$ python -q
>>> import numpy as np
>>> np.set_printoptions(precision=1, suppress=True, linewidth=200, legacy="1.25")
>>> rd = lambda a: np.round(a, 1) + 0
>>> J = np.load("block18.npy")
>>> print(J)
[[1.  0.2 0.  0.  0. ]
 [0.2 1.  0.2 0.  0. ]
 [0.  0.2 1.  0.2 0. ]
 [0.  0.  0.2 1.  0.2]
 [0.  0.  0.  0.2 1. ]]
>>> # symmetric
>>> print(rd(np.linalg.eigvals(J)))
[1.3 0.7 0.8 1.  1.2]
>>> print(rd(np.linalg.eigvals(J).sum().real))
5.0
>>> print(rd(np.linalg.det(J.T)))
0.8
>>> print(np.kron(np.eye(2, dtype=int), J))
[[1.  0.2 0.  0.  0.  0.  0.  0.  0.  0. ]
 [0.2 1.  0.2 0.  0.  0.  0.  0.  0.  0. ]
 [0.  0.2 1.  0.2 0.  0.  0.  0.  0.  0. ]
 [0.  0.  0.2 1.  0.2 0.  0.  0.  0.  0. ]
 [0.  0.  0.  0.2 1.  0.  0.  0.  0.  0. ]
 [0.  0.  0.  0.  0.  1.  0.2 0.  0.  0. ]
 [0.  0.  0.  0.  0.  0.2 1.  0.2 0.  0. ]
 [0.  0.  0.  0.  0.  0.  0.2 1.  0.2 0. ]
 [0.  0.  0.  0.  0.  0.  0.  0.2 1.  0.2]
 [0.  0.  0.  0.  0.  0.  0.  0.  0.2 1. ]]
>>> Y = np.array([[1, 1], [-2, -3], [-1, 3], [-2, 3], [0, -1]])
>>> print(rd(Y.T @ J.T))
[[ 0.6 -2.  -1.8 -2.2 -0.4]
 [ 0.4 -2.2  3.   3.4 -0.4]]
>>> print(rd(J @ Y))
[[ 0.6  0.4]
 [-2.  -2.2]
 [-1.8  3. ]
 [-2.2  3.4]
 [-0.4 -0.4]]
>>> print(rd(np.einsum("ij,ij->i", J, J)))
[1.  1.1 1.1 1.1 1. ]
>>> print(rd(np.einsum("ik,kj->ij", J, Y)))
[[ 0.6  0.4]
 [-2.  -2.2]
 [-1.8  3. ]
 [-2.2  3.4]
 [-0.4 -0.4]]
>>> print(np.linalg.matrix_rank(J @ Y))
2
>>> W1 = np.array([[0, 6, -8, -3, -9, 9],
...     [1, -1, -5, -7, -7, 7],
...     [7, 0, 4, 5, 2, -1],
...     [7, 8, 8, 2, -3, 7],
...     [-7, 9, -4, -8, 1, -1]])
>>> beta = np.array([0, 7, 9, 8, 4, 8])
>>> act = np.maximum(J @ W1 + beta, 0)
>>> print((act > 0).mean(axis=0))
[0.8 1.  0.8 1.  0.6 1. ]
>>> print((act > 0).astype(int))
[[1 1 0 1 0 1]
 [1 1 1 1 0 1]
 [1 1 1 1 1 1]
 [1 1 1 1 1 1]
 [0 1 1 1 1 1]]
>>> Z = np.array([[2, 3, 1],
...     [-3, -2, -3],
...     [0, 2, 1],
...     [-3, 2, -3],
...     [2, -2, 1],
...     [-2, 1, 1]])
>>> print((act @ Z).round(6).argmax(axis=1))
[1 1 1 1 1]
>>> print(rd(act @ Z))
[[-85.6   0.6 -30.6]
 [-54.2  18.6  -3.6]
 [-55.6  62.  -25.2]
 [-90.6  51.6 -38.4]
 [-62.  -21.6 -34.6]]
>>> Z = np.array([[2, 2, 1, 0, 0, 1, 0], [1, 2, 0, 0, 1, 2, 2], [2, 2, 1, 2, 2, 1, 2]])
>>> M = np.repeat(Z, 24 // 3, axis=0)
>>> rng = np.random.default_rng(38143)
>>> M = M + 0.3 * rng.normal(size=M.shape)
>>> print(rd(M))
[[ 2.   2.3  1.3  0.  -0.3  1.1  0.1]
 [ 2.1  2.6  1.3  0.5 -0.4  1.2 -0.1]
 [ 2.1  1.9  1.1  0.6  0.1  0.8  0.2]
 [ 2.4  2.2  1.1 -0.1  0.2  0.9  0.1]
 [ 1.9  2.6  0.9  0.  -0.6  1.1  0.2]
 [ 2.1  1.5  1.5 -0.1 -0.8  1.1  0. ]
 [ 2.6  1.8  1.2  0.3  0.1  1.2  0.1]
 [ 2.1  2.2  1.2  0.3 -0.2  1.3 -0.3]
 [ 0.6  2.1  0.2 -0.4  0.7  1.9  2.1]
 [ 0.5  2.3 -0.6  0.1  1.2  2.2  1.9]
 [ 1.2  2.8  0.1  0.1  1.4  1.9  1.8]
 [ 0.8  2.2 -0.1  0.3  1.   1.8  1.9]
 [ 0.5  1.8  0.3  0.6  1.1  1.6  2.3]
 [ 1.1  1.9  0.4  0.2  1.2  2.   1.8]
 [ 1.3  1.4  0.   0.1  0.6  2.   2. ]
 [ 1.   1.7 -0.3  0.   0.9  2.4  2. ]
 [ 2.4  2.3  0.7  2.5  2.1  0.9  1.9]
 [ 2.3  2.1  0.8  1.3  2.2  1.4  2. ]
 [ 1.4  2.2  1.1  2.1  1.6  0.4  2.1]
 [ 1.8  2.   0.5  2.   2.   0.9  1.9]
 [ 1.8  2.4  0.6  1.8  2.1  1.2  1.9]
 [ 1.7  2.4  0.6  2.1  2.2  1.   2. ]
 [ 1.8  1.9  0.9  2.1  1.5  1.5  1.7]
 [ 2.1  2.6  1.1  2.   1.9  1.2  1.9]]
>>> Xc = M - M.mean(axis=0)
>>> evecs = np.linalg.svd(Xc)[2][:3]
>>> Y = Xc - Xc @ evecs.T @ evecs
>>> print(rd(np.cov(Xc @ evecs.T, rowvar=False)))
[[2.2 0.  0. ]
 [0.  1.2 0. ]
 [0.  0.  0.1]]
>>> print(rd(np.diag(evecs.T @ evecs)))
[0.3 0.6 0.2 0.6 0.5 0.2 0.5]
>>> print(rd(Y.std(axis=0)))
[0.2 0.2 0.2 0.2 0.1 0.2 0.1]
>>> print(np.linalg.norm(Y, axis=1).round(6).argmax())
17
>>> G = np.cov(M, rowvar=False)
>>> print(rd(np.corrcoef(M.T)))
[[ 1.   0.1  0.8  0.3 -0.2 -0.7 -0.6]
 [ 0.1  1.   0.1  0.2  0.2 -0.2  0. ]
 [ 0.8  0.1  1.   0.2 -0.4 -0.8 -0.7]
 [ 0.3  0.2  0.2  1.   0.7 -0.5  0.4]
 [-0.2  0.2 -0.4  0.7  1.   0.   0.8]
 [-0.7 -0.2 -0.8 -0.5  0.   1.   0.4]
 [-0.6  0.  -0.7  0.4  0.8  0.4  1. ]]
>>> print(rd(np.median(M, axis=0)))
[1.8 2.2 0.7 0.3 1.1 1.2 1.9]
>>> print(G.shape)
(7, 7)
>>> print(rd(np.corrcoef(M[:, 5], M[:, 2])[0, 1]))
-0.8
>>> m1 = np.load("sample1.npy")
>>> print(m1)
[[ 0 -6  2  4  8]
 [ 6  0  0  6 -3]
 [-2  0  0 -5  3]
 [-4 -6  5  0 -2]
 [-8  3 -3  2  0]]
>>> # null space of dimension 1
>>> print(np.abs(np.diag(np.linalg.qr(m1)[1])) > 1e-9)
[ True  True  True  True False]
>>> print(rd(np.trace(np.linalg.pinv(m1) @ m1)))
4.0
>>> feats = np.load("data.npy")
>>> print(rd(feats))
[[0.3 0.  0.  0.3 0.3]
 [0.  0.2 0.2 0.2 0.2]
 [0.  0.  0.5 0.5 0. ]
 [0.3 0.  0.  0.3 0.3]
 [0.  0.  0.5 0.  0.5]]
>>> print(rd(feats @ feats))
[[0.2 0.  0.2 0.2 0.4]
 [0.1 0.1 0.3 0.3 0.3]
 [0.2 0.  0.2 0.4 0.2]
 [0.2 0.  0.2 0.2 0.4]
 [0.  0.  0.5 0.2 0.2]]
>>> print(rd((feats + feats.T) / 2))
[[0.3 0.  0.  0.3 0.2]
 [0.  0.2 0.1 0.1 0.1]
 [0.  0.1 0.5 0.2 0.2]
 [0.3 0.1 0.2 0.3 0.2]
 [0.2 0.1 0.2 0.2 0.5]]
>>> print(rd(np.sort(np.abs(np.linalg.eigvals(feats)))))
[0.  0.2 0.5 0.5 1. ]
>>> assert feats == feats.T
Traceback (most recent call last):
  File "<python-input-51>", line 1, in <module>
    assert feats == feats.T
           ^^^^^^^^^^^^^^^^
ValueError: The truth value of an array with more than one element is ambiguous. Use a.any() or a.all()
>>> print(rd(np.abs(np.linalg.eigvals(feats)).max()))
1.0
>>> left, sig, VT = np.linalg.svd(feats, full_matrices=False)
>>> print((sig > 1e-8).sum())
4
>>> print(rd(sig))
[1.1 0.6 0.5 0.2 0. ]
>>> print(rd(VT @ VT.T))
[[1. 0. 0. 0. 0.]
 [0. 1. 0. 0. 0.]
 [0. 0. 1. 0. 0.]
 [0. 0. 0. 1. 0.]
 [0. 0. 0. 0. 1.]]
>>> print(left.shape, sig.shape, VT.shape)
(5, 5) (5,) (5, 5)
>>> print(rd(left.T @ left))
[[1. 0. 0. 0. 0.]
 [0. 1. 0. 0. 0.]
 [0. 0. 1. 0. 0.]
 [0. 0. 0. 1. 0.]
 [0. 0. 0. 0. 1.]]
>>> print(rd(left.T @ feats @ VT.T))
[[1.1 0.  0.  0.  0. ]
 [0.  0.6 0.  0.  0. ]
 [0.  0.  0.5 0.  0. ]
 [0.  0.  0.  0.2 0. ]
 [0.  0.  0.  0.  0. ]]
>>> print(rd(np.abs(VT[0])))
[0.2 0.1 0.5 0.6 0.6]
>>> Y = feats + rng.integers(-2, 3, (5, 4)) @ rng.integers(-2, 3, (4, 5))
>>> print(rd(Y))
[[-2.7 -8.  -3.   5.3 -2.7]
 [-5.   6.2 -3.8 -3.8 -4.8]
 [ 4.   2.   0.5 -2.5  4. ]
 [-1.7 -4.  -3.   2.3 -1.7]
 [-4.   4.  -3.5 -3.  -3.5]]
>>> print(np.abs(Y - feats).sum(axis=1))
[22. 24. 13. 13. 19.]
>>> W1 = np.array([[-3, 3], [2, 3], [-2, 1], [0, -2], [-1, -3]])
>>> beta = np.array([1, 6])
>>> act = np.maximum(feats @ W1 + beta, 0)
>>> print((act > 0).mean(axis=0))
[0.2 1. ]
>>> print((act > 0).astype(int))
[[0 1]
 [1 1]
 [0 1]
 [0 1]
 [0 1]]
>>> Z = np.array([[3, 3], [-2, -2]])
>>> print((act @ Z).round(6).argmax(axis=1))
[0 0 0 0 0]
>>> t = np.radians(135)
>>> Rm = np.eye(5)
>>> Rm[4, 4] = Rm[0, 0] = np.cos(t)
>>> Rm[4, 0], Rm[0, 4] = -np.sin(t), np.sin(t)
>>> print(rd(Rm))
[[-0.7  0.   0.   0.   0.7]
 [ 0.   1.   0.   0.   0. ]
 [ 0.   0.   1.   0.   0. ]
 [ 0.   0.   0.   1.   0. ]
 [-0.7  0.   0.   0.  -0.7]]
>>> Y = feats @ Rm.T
>>> print(rd(Y))
[[ 0.   0.   0.   0.3 -0.5]
 [ 0.2  0.2  0.2  0.2 -0.2]
 [ 0.   0.   0.5  0.5  0. ]
 [ 0.   0.   0.   0.3 -0.5]
 [ 0.4  0.   0.5  0.  -0.4]]
>>> print(rd(np.linalg.det(Rm)), rd(np.trace(Rm)))
1.0 1.6
